$ python3 -q
>>> import numpy as np
>>> np.set_printoptions(suppress=True, linewidth=120)
>>> rnd = lambda a: np.round(a, 2) + 0
>>> X = np.loadtxt("sample9.csv", delimiter=",")
>>> print(X)
[[ -8.  -8. -12. -16. -16. -24.]
 [ -8.   0.  -4. -16.   0.  -8.]
 [  0.  -8.  -4.   0. -16.  -8.]
 [ 12.  12.  18. -14. -14. -21.]
 [ 12.   0.   6. -14.   0.  -7.]
 [  0.  12.   6.   0. -14.  -7.]]
>>> np.linalg.determinant(X)
Traceback (most recent call last):
  File "<python-input-5>", line 1, in <module>
    np.linalg.determinant(X)
    ^^^^^^^^^^^^^^^^^^^^^
AttributeError: module 'numpy.linalg' has no attribute 'determinant'
>>> print(np.trace(X))
-33.0
>>> print(np.allclose(X @ X.T, X.T @ X))
False
>>> print((X + X.T) / 2)
[[ -8.   -8.   -6.   -2.   -2.  -12. ]
 [ -8.    0.   -6.   -2.    0.    2. ]
 [ -6.   -6.   -4.    9.   -5.   -1. ]
 [ -2.   -2.    9.  -14.  -14.  -10.5]
 [ -2.    0.   -5.  -14.    0.  -10.5]
 [-12.    2.   -1.  -10.5 -10.5  -7. ]]
>>> W0 = np.load("m.npy")
>>> print(W0)
[[-1.  0. -2. -2. -2. -2.]
 [ 0. -1.  0.  0.  0.  0.]
 [-2.  0. -1. -2. -2. -2.]
 [-2.  0. -2. -1. -2. -2.]
 [-2.  0. -2. -2. -1. -2.]
 [-2.  0. -2. -2. -2. -1.]]
>>> x0 = np.array([4, 2, 0, 5, 1, 1])
>>> y = W0 @ x0
>>> print(y)
[-18.  -2. -22. -17. -21. -21.]
>>> print(rnd(np.linalg.solve(W0, 5 * y)))
[20. 10.  0. 25.  5.  5.]
>>> print(rnd(np.linalg.solve(W0.T, W0[2])))
[0. 0. 1. 0. 0. 0.]
>>> print(rnd(np.linalg.solve(W0, y + W0[:, 5])))
[4. 2. 0. 5. 1. 2.]
>>> cov = W0.T @ W0
>>> print(rnd(np.linalg.eigvalsh(cov)[::-1]))
[81.  1.  1.  1.  1.  1.]
>>> print(np.diag(cov))
[17.  1. 17. 17. 17. 17.]
>>> print(np.trace(cov), (W0 ** 2).sum())
86.0 86.0
>>> print((W0 @ W0.T).shape)
(6, 6)
>>> print(np.allclose(cov, cov.T))
True
>>> rng = np.random.default_rng(71)
>>> labels = rng.integers(0, 2, 9)
>>> feats = (labels[:, None] == labels) * 4 + np.eye(9)
>>> print(feats)
[[5. 0. 0. 4. 4. 4. 0. 4. 4.]
 [0. 5. 4. 0. 0. 0. 4. 0. 0.]
 [0. 4. 5. 0. 0. 0. 4. 0. 0.]
 [4. 0. 0. 5. 4. 4. 0. 4. 4.]
 [4. 0. 0. 4. 5. 4. 0. 4. 4.]
 [4. 0. 0. 4. 4. 5. 0. 4. 4.]
 [0. 4. 4. 0. 0. 0. 5. 0. 0.]
 [4. 0. 0. 4. 4. 4. 0. 5. 4.]
 [4. 0. 0. 4. 4. 4. 0. 4. 5.]]
>>> other = feats[0, 0] * feats[1:] - np.outer(feats[1:, 0], feats[0])
>>> print(other)
[[ 0. 25. 20.  0.  0.  0. 20.  0.  0.]
 [ 0. 20. 25.  0.  0.  0. 20.  0.  0.]
 [ 0.  0.  0.  9.  4.  4.  0.  4.  4.]
 [ 0.  0.  0.  4.  9.  4.  0.  4.  4.]
 [ 0.  0.  0.  4.  4.  9.  0.  4.  4.]
 [ 0. 20. 20.  0.  0.  0. 25.  0.  0.]
 [ 0.  0.  0.  4.  4.  4.  0.  9.  4.]
 [ 0.  0.  0.  4.  4.  4.  0.  4.  9.]]
>>> print(np.flatnonzero(~other.round(6).any(axis=1)))
[]
